% python3 -q
>>> import numpy as np
>>> from numpy import linalg as LA
>>> np.set_printoptions(precision=3, suppress=True, linewidth=140, legacy="1.25")
>>> E = np.load("data.npy")
>>> print(E)
[[  5   2   5   0  -1  -4  -2   3   3   4]
 [  4  -2   5  -1   2   4  -5   5   5   0]
 [ -4   5  -4  -1  -4 -10  -1   1  -3  -4]
 [ -3  -1  -2  -2   5   2   5   5  -5  -4]
 [  5   4   2  -4  -4  -8   5   5  -3  -2]
 [  5  -2   4  -1  -2   4  -4   4   0   4]
 [  0   3  -5  -2  -5  -6  -3   4  -4  -4]
 [  2  -2  -4  -3   4   4  -1   5  -2   1]
 [  3  -3   2   2   5   6   2   0   2   4]
 [  1   5  -4   0   0 -10  -5   0  -2   0]]
>>> f = np.array([5, 1])
>>> print(np.polyval(f, E[7]))
[ 11  -9 -19 -14  21  21  -4  26  -9   6]
>>> print(np.correlate(E[7], E[0], "full"))
[  8  -2 -16 -34  -9  33  44  47 -23 -19 -46 -18  14  21  42  -5  26  -8   5]
>>> print(np.convolve(E[7], f))
[ 10  -8 -22 -19  17  24  -1  24  -5   3   1]
>>> print(np.cross(E[7, :3], E[0, :3]))
[ -2 -30  14]
>>> rng = np.random.default_rng(843)
>>> lab = rng.permutation(10)
>>> print(lab)
[5 6 4 8 7 0 9 3 2 1]
>>> A2 = E[lab][:, lab]
>>> print(A2)
[[  4  -4  -2   0   4   5   4  -1   4  -2]
 [ -6  -3  -5  -4   4   0  -4  -2  -5   3]
 [ -8   5  -4  -3   5   5  -2  -4   2   4]
 [  6   2   5   2   0   3   4   2   2  -3]
 [  4  -1   4  -2   5   2   1  -3  -4  -2]
 [ -4  -2  -1   3   3   5   4   0   5   2]
 [-10  -5   0  -2   0   1   0   0  -4   5]
 [  2   5   5  -5   5  -3  -4  -2  -2  -1]
 [-10  -1  -4  -3   1  -4  -4  -1  -4   5]
 [  4  -5   2   5   5   4   0  -1   5  -2]]
>>> print(np.trace(A2))
1
>>> m1 = np.load("out5.npy")
>>> print(m1)
[[ 1.392 -2.144 -1.499 -1.562 -0.303 -1.903  2.48   3.173 -1.974 -1.745]
 [-0.648  0.466  3.316 -0.661  0.729  0.93  -0.68   1.808  1.503  0.841]
 [ 2.634 -2.777 -2.706 -2.34  -1.597 -1.707  6.354  8.275 -2.965 -2.973]
 [-0.932 -0.598  0.255  0.66   0.827 -1.299 -1.225 -1.23   1.844  0.763]
 [ 0.321  0.16  -0.076  0.79   1.05  -0.274  0.042  0.888 -1.669  0.994]
 [-1.221 -0.805  3.149 -1.582 -3.553  1.624  3.13   0.073  0.068 -2.84 ]
 [ 0.599  0.03  -0.182 -0.678  0.695  0.909 -2.299  1.632  1.195  1.833]
 [ 0.382 -2.313 -0.157 -1.227 -0.57   0.301  3.635  5.289 -0.57  -1.475]
 [-0.458 -1.347  0.053 -0.319 -1.717  0.706  5.464  1.878 -1.28  -2.742]
 [-1.862 -1.33   3.335 -0.283 -4.766  3.035  3.507 -0.059  2.246 -1.302]
 [ 1.103 -3.181 -0.407 -0.485 -0.899 -0.56   3.114  5.188 -1.422 -0.485]
 [ 0.733 -1.792 -1.681  0.496 -0.166 -1.896  0.56   0.907 -0.474  0.649]
 [-0.939  0.588 -0.448  1.65   1.086 -1.155 -0.545 -3.777  0.962  0.535]
 [ 1.656 -0.799 -1.818 -0.669 -0.066 -2.237  3.513  1.497 -1.407 -0.451]
 [ 1.315  0.021  0.533 -1.044  0.444 -0.352  2.432  3.609 -2.418 -1.424]
 [ 0.964  2.795 -0.56  -1.04   0.69  -0.04   0.195 -1.191 -1.409 -1.299]
 [-1.147 -1.026  1.601 -0.523 -2.891  1.768  1.454 -0.574  1.963 -0.962]
 [ 1.194 -0.195 -3.051 -0.299  2.259 -1.131 -0.352  1.677 -1.589  0.002]
 [ 1.179  0.049 -0.425 -1.675  0.184 -0.523  1.016  1.857 -1.155 -2.109]
 [ 0.12   0.461 -1.61   0.98   2.77  -0.364 -1.502  0.013 -1.392  1.291]
 [ 0.795 -1.167 -2.107 -2.016 -1.448 -0.241  2.525  1.111  0.194 -1.933]]
>>> lab = m1[:, 2] > np.median(m1[:, 2])
>>> f = m1[lab].mean(axis=0) - m1[~lab].mean(axis=0)
>>> print(lab.astype(int))
[0 1 0 1 1 1 1 1 1 1 0 0 0 0 1 0 1 0 0 0 0]
>>> print(f)
[-1.35   0.068  2.666  0.146 -1.203  1.804 -0.032 -0.371  1.436  0.143]
>>> th = np.radians(125)
>>> R = np.eye(10)
>>> R[5, 5] = R[9, 9] = np.cos(th)
>>> R[5, 9], R[9, 5] = -np.sin(th), np.sin(th)
>>> print(R)
[[ 1.     0.     0.     0.     0.     0.     0.     0.     0.     0.   ]
 [ 0.     1.     0.     0.     0.     0.     0.     0.     0.     0.   ]
 [ 0.     0.     1.     0.     0.     0.     0.     0.     0.     0.   ]
 [ 0.     0.     0.     1.     0.     0.     0.     0.     0.     0.   ]
 [ 0.     0.     0.     0.     1.     0.     0.     0.     0.     0.   ]
 [ 0.     0.     0.     0.     0.    -0.574  0.     0.     0.    -0.819]
 [ 0.     0.     0.     0.     0.     0.     1.     0.     0.     0.   ]
 [ 0.     0.     0.     0.     0.     0.     0.     1.     0.     0.   ]
 [ 0.     0.     0.     0.     0.     0.     0.     0.     1.     0.   ]
 [ 0.     0.     0.     0.     0.     0.819  0.     0.     0.    -0.574]]
>>> A2 = m1 @ R.T
>>> print(np.allclose(m1 @ m1.T, A2 @ A2.T))
True
>>> print(np.abs(A2 - m1).max(axis=0))
[0.    0.    0.    0.    0.    5.121 0.    0.    0.    5.799]
>>> print(LA.svd(m1, compute_uv=False), LA.svd(A2, compute_uv=False))
[20.553 13.466  7.218  5.834  4.182  3.026  2.445  2.213  1.053  0.557] [20.553 13.466  7.218  5.834  4.182  3.026  2.445  2.213  1.053  0.557]
>>> data = np.loadtxt("a.csv", delimiter=",")
>>> print(data)
[[ 1.602 -1.418 -1.333  0.131 -0.388 -0.135 -0.248 -0.385 -1.438  1.426 -0.463 -1.495]
 [-1.418  1.702 -1.264  1.716  0.343 -0.406  0.168 -0.704 -0.858  0.586  0.217 -1.897]
 [-1.333 -1.264  2.636  0.65  -0.805  0.642  0.896 -0.255 -1.403  1.151 -1.244 -0.847]
 [ 0.131  1.716  0.65   2.36  -0.377 -0.33  -1.061  0.75  -0.702 -0.522  0.122  0.611]
 [-0.388  0.343 -0.805 -0.377  2.68   0.93   1.012  0.817 -2.075  0.455 -1.449  0.081]
 [-0.135 -0.406  0.642 -0.33   0.93   1.601 -2.654  0.346 -0.176 -1.021  0.721 -0.07 ]
 [-0.248  0.168  0.896 -1.061  1.012 -2.654  0.751  0.799 -0.143 -0.711  0.454  0.491]
 [-0.385 -0.704 -0.255  0.75   0.817  0.346  0.799  3.947  0.796  0.917  0.508 -0.561]
 [-1.438 -0.858 -1.403 -0.702 -2.075 -0.176 -0.143  0.796  1.096  0.318 -1.606  0.1  ]
 [ 1.426  0.586  1.151 -0.522  0.455 -1.021 -0.711  0.917  0.318  2.445  0.515  0.832]
 [-0.463  0.217 -1.244  0.122 -1.449  0.721  0.454  0.508 -1.606  0.515  3.428  0.504]
 [-1.495 -1.897 -0.847  0.611  0.081 -0.07   0.491 -0.561  0.1    0.832  0.504  2.751]]
>>> vals, V = LA.eigh(data)
>>> print(np.unique(vals.round(6) + 0, return_counts=True)[1])
[1 1 1 1 1 1 1 1 1 1 1 1]
>>> print(LA.svd(data, compute_uv=False))
[5.001 5.    4.999 4.999 4.001 4.    4.    3.999 3.    2.    2.    2.   ]
>>> U, sv = LA.svd(data)
Traceback (most recent call last):
  File "<python-input-36>", line 1, in <module>
    U, sv = LA.svd(data)
    ^^^^^
ValueError: too many values to unpack (expected 2)
>>> U, sv, VT = LA.svd(data, full_matrices=False)
>>> print(np.round(U.T @ data @ VT.T, 3) + 0)
[[5.001 0.    0.    0.    0.    0.    0.    0.    0.    0.    0.    0.   ]
 [0.    5.    0.    0.    0.    0.    0.    0.    0.    0.    0.    0.   ]
 [0.    0.    4.999 0.    0.    0.    0.    0.    0.    0.    0.    0.   ]
 [0.    0.    0.    4.999 0.    0.    0.    0.    0.    0.    0.    0.   ]
 [0.    0.    0.    0.    4.001 0.    0.    0.    0.    0.    0.    0.   ]
 [0.    0.    0.    0.    0.    4.    0.    0.    0.    0.    0.    0.   ]
 [0.    0.    0.    0.    0.    0.    4.    0.    0.    0.    0.    0.   ]
 [0.    0.    0.    0.    0.    0.    0.    3.999 0.    0.    0.    0.   ]
 [0.    0.    0.    0.    0.    0.    0.    0.    3.    0.    0.    0.   ]
 [0.    0.    0.    0.    0.    0.    0.    0.    0.    2.    0.    0.   ]
 [0.    0.    0.    0.    0.    0.    0.    0.    0.    0.    2.    0.   ]
 [0.    0.    0.    0.    0.    0.    0.    0.    0.    0.    0.    2.   ]]
>>> print(sv / sv[0])
[1.  1.  1.  1.  0.8 0.8 0.8 0.8 0.6 0.4 0.4 0.4]
>>> print(np.cumsum(sv ** 2) / np.sum(sv ** 2))
[0.135 0.27  0.405 0.541 0.627 0.714 0.8   0.886 0.935 0.957 0.978 1.   ]
>>> print(sv)
[5.001 5.    4.999 4.999 4.001 4.    4.    3.999 3.    2.    2.    2.   ]
>>> print(U.shape, sv.shape, VT.shape)
(12, 12) (12,) (12, 12)
>>> print(np.allclose(U * sv @ VT, data))
True
>>> vals, V = LA.eigh(data)
>>> vec = np.array([1, -7, 9, 8, 1, 6, -1, 0, 0, 2, -4, 4])
>>> print(np.abs(data).sum(axis=1).max(), np.round(np.abs(vals).max(), 3))
13.126 5.001
>>> lab = rng.permutation(12)
>>> A2 = data[:, lab] * rng.choice([-1, 1], 12)
>>> print(A2)
[[-1.495  0.463  1.418  1.333  1.426 -0.248  0.131 -1.438 -1.602  0.388 -0.385  0.135]
 [-1.897 -0.217 -1.702  1.264  0.586  0.168  1.716 -0.858  1.418 -0.343 -0.704  0.406]
 [-0.847  1.244  1.264 -2.636  1.151  0.896  0.65  -1.403  1.333  0.805 -0.255 -0.642]
 [ 0.611 -0.122 -1.716 -0.65  -0.522 -1.061  2.36  -0.702 -0.131  0.377  0.75   0.33 ]
 [ 0.081  1.449 -0.343  0.805  0.455  1.012 -0.377 -2.075  0.388 -2.68   0.817 -0.93 ]
 [-0.07  -0.721  0.406 -0.642 -1.021 -2.654 -0.33  -0.176  0.135 -0.93   0.346 -1.601]
 [ 0.491 -0.454 -0.168 -0.896 -0.711  0.751 -1.061 -0.143  0.248 -1.012  0.799  2.654]
 [-0.561 -0.508  0.704  0.255  0.917  0.799  0.75   0.796  0.385 -0.817  3.947 -0.346]
 [ 0.1    1.606  0.858  1.403  0.318 -0.143 -0.702  1.096  1.438  2.075  0.796  0.176]
 [ 0.832 -0.515 -0.586 -1.151  2.445 -0.711 -0.522  0.318 -1.426 -0.455  0.917  1.021]
 [ 0.504 -3.428 -0.217  1.244  0.515  0.454  0.122 -1.606  0.463  1.449  0.508 -0.721]
 [ 2.751 -0.504  1.897  0.847  0.832  0.491  0.611  0.1    1.495 -0.081 -0.561  0.07 ]]
>>> U, _, VT = LA.svd(data.T @ A2)
>>> print(np.round(LA.lstsq(data, A2)[0], 3) + 0)
[[ 0.  0.  0.  0.  0.  0.  0.  0. -1.  0.  0.  0.]
 [ 0.  0. -1.  0.  0.  0.  0.  0.  0.  0.  0.  0.]
 [ 0.  0.  0. -1.  0.  0.  0.  0.  0.  0.  0.  0.]
 [ 0.  0.  0.  0.  0.  0.  1.  0.  0.  0.  0.  0.]
 [ 0.  0.  0.  0.  0.  0.  0.  0.  0. -1.  0.  0.]
 [ 0.  0.  0.  0.  0.  0.  0.  0.  0.  0.  0. -1.]
 [ 0.  0.  0.  0.  0.  1.  0.  0.  0.  0.  0.  0.]
 [ 0.  0.  0.  0.  0.  0.  0.  0.  0.  0.  1.  0.]
 [ 0.  0.  0.  0.  0.  0.  0.  1.  0.  0.  0.  0.]
 [ 0.  0.  0.  0.  1.  0.  0.  0.  0.  0.  0.  0.]
 [ 0. -1.  0.  0.  0.  0.  0.  0.  0.  0.  0.  0.]
 [ 1.  0.  0.  0.  0.  0.  0.  0.  0.  0.  0.  0.]]
>>> W0 = np.load("layer10.npy")
>>> print(W0)
[[23  5  7  0  1  0  2  9]
 [ 4 25  7  2  6  3  2  3]
 [ 3  2 23  7  1  0  2  5]
 [ 3  4  6 28  5  7  6  4]
 [ 8  9  1  7 29  9  4  0]
 [ 8  3  7  4  9 66  9  6]
 [ 4  5  7  0  2  2 29  7]
 [ 6  5  2  6  9  0  1 62]]
>>> lab = rng.permutation(8)
>>> print(lab)
[3 1 4 7 0 5 2 6]
>>> A2 = W0[lab][:, lab]
>>> print(np.diag(A2))
[28 25 29 62 23 66 23 29]
>>> print(np.trace(A2))
285
>>> O, V = LA.qr(W0[:, :1])[0], LA.qr(W0[:, 1:])[0]
>>> sv = LA.svd(O.T @ V, compute_uv=False)
>>> print(np.round(LA.norm(O @ O.T - V @ V.T, 2), 3))
1.0
>>> print(np.degrees(np.arccos(sv.clip(0, 1))))
[47.248]
>>> print((sv > 0.9).sum())
0
>>> th = np.radians(60)
>>> R = np.eye(8)
>>> R[7, 7] = R[3, 3] = np.cos(th)
>>> R[7, 3], R[3, 7] = -np.sin(th), np.sin(th)
>>> print(R)
[[ 1.     0.     0.     0.     0.     0.     0.     0.   ]
 [ 0.     1.     0.     0.     0.     0.     0.     0.   ]
 [ 0.     0.     1.     0.     0.     0.     0.     0.   ]
 [ 0.     0.     0.     0.5    0.     0.     0.     0.866]
 [ 0.     0.     0.     0.     1.     0.     0.     0.   ]
 [ 0.     0.     0.     0.     0.     1.     0.     0.   ]
 [ 0.     0.     0.     0.     0.     0.     1.     0.   ]
 [ 0.     0.     0.    -0.866  0.     0.     0.     0.5  ]]
>>> A2 = W0 @ R.T
>>> print(np.abs(A2 - W0).max(axis=0))
[ 0.     0.     0.    50.694  0.     0.     0.    36.196]
>>> print(np.allclose(LA.norm(W0, axis=1), LA.norm(A2, axis=1)))
True
>>> print(np.allclose(W0 @ W0.T, A2 @ A2.T))
True
>>> A2 = W0 / LA.norm(W0, axis=1, keepdims=True)
>>> C2 = A2 @ A2.T
>>> print(LA.norm(A2, axis=1))
[1. 1. 1. 1. 1. 1. 1. 1.]
>>> print(np.round(np.degrees(np.arccos(np.clip(C2[3, 4], -1, 1))), 3))
61.902
>>> A2 = W0 + rng.integers(-2, 3, (8, 2)) @ rng.integers(-2, 3, (2, 8))
>>> print(A2)
[[21  5  5  0  1  2  0  9]
 [ 7 23 10  4 10  6  1 -1]
 [ 7  1 27  8  3 -1  4  3]
 [ 0  6  3 26  1  4  7  8]
 [10  8  3  8 31 10  4 -2]
 [ 8  2  7  5 11 69  7  4]
 [ 3  5  6  0  2  3 28  7]
 [ 8  4  4  7 11  1  1 60]]
>>> print(np.round(LA.svd(A2 - W0, compute_uv=False), 3) + 0)
[14.568  7.196  0.     0.     0.     0.     0.     0.   ]
>>> print(np.abs(A2 - W0).sum(axis=1))
[ 8 22 17 22 11 11  4 11]
>>> print(LA.matrix_rank(A2 - W0, tol=1e-8))
2
>>> print(A2 - W0)
[[-2  0 -2  0  0  2 -2  0]
 [ 3 -2  3  2  4  3 -1 -4]
 [ 4 -1  4  1  2 -1  2 -2]
 [-3  2 -3 -2 -4 -3  1  4]
 [ 2 -1  2  1  2  1  0 -2]
 [ 0 -1  0  1  2  3 -2 -2]
 [-1  0 -1  0  0  1 -1  0]
 [ 2 -1  2  1  2  1  0 -2]]
